$ python3 -q
>>> import numpy as np
>>> np.set_printoptions(precision=1, suppress=True, linewidth=120)
>>> feats = np.load("out6.npy")
>>> print(feats)
[[  9.3 -14.6   2.8  -4.7 -10.5]
 [  7.1  -0.5  -4.5   7.5   0.9]
 [ 17.5   4.3   7.4  10.6  -6.2]
 [ 10.5   2.4  -2.1 -10.7   1. ]
 [ 15.   -1.3 -11.2  -2.6  -2.4]
 [  0.9   2.7  -1.6  -8.4   5.1]
 [  8.   -4.3   0.1 -15.   -0.7]
 [ -7.8  -7.3 -11.4  14.   -1.2]
 [ -2.8   3.7   2.9  -7.3   3.4]
 [ -1.2  22.1 -15.8   4.3  -1.3]
 [-17.7  -1.5   2.5   6.5   0.3]
 [ -2.   -6.7   6.9 -14.3  -6.9]
 [ -1.6  16.1   9.8  14.4   1.5]]
>>> cen = feats - feats.mean(axis=0)
>>> Uu, sigma, Vh = np.linalg.svd(cen, full_matrices=False)
>>> sigma
array([42.7, 32.6, 28.8, 26.3, 11.5])
>>> np.abs(Uu[:, 0]).argmax()
np.int64(12)
>>> np.round(sigma ** 2 / (sigma ** 2).sum(), 1) + 0
array([0.4, 0.2, 0.2, 0.2, 0. ])
>>> np.round(cen.mean(axis=0), 1) + 0
array([0., 0., 0., 0., 0.])
>>> Uu, sigma = np.linalg.svd(feats)
Traceback (most recent call last):
  File "<python-input-10>", line 1, in <module>
    Uu, sigma = np.linalg.svd(feats)
    ^^^^^^^^^
ValueError: too many values to unpack (expected 2)
>>> Uu, sigma, Vh = np.linalg.svd(feats, full_matrices=False)
>>> np.round(Vh @ Vh.T, 1) + 0
array([[1., 0., 0., 0., 0.],
       [0., 1., 0., 0., 0.],
       [0., 0., 1., 0., 0.],
       [0., 0., 0., 1., 0.],
       [0., 0., 0., 0., 1.]])
>>> np.abs(Vh[0])
array([0.4, 0.5, 0.1, 0.7, 0.1])
>>> (sigma > 1e-8).sum()
np.int64(5)
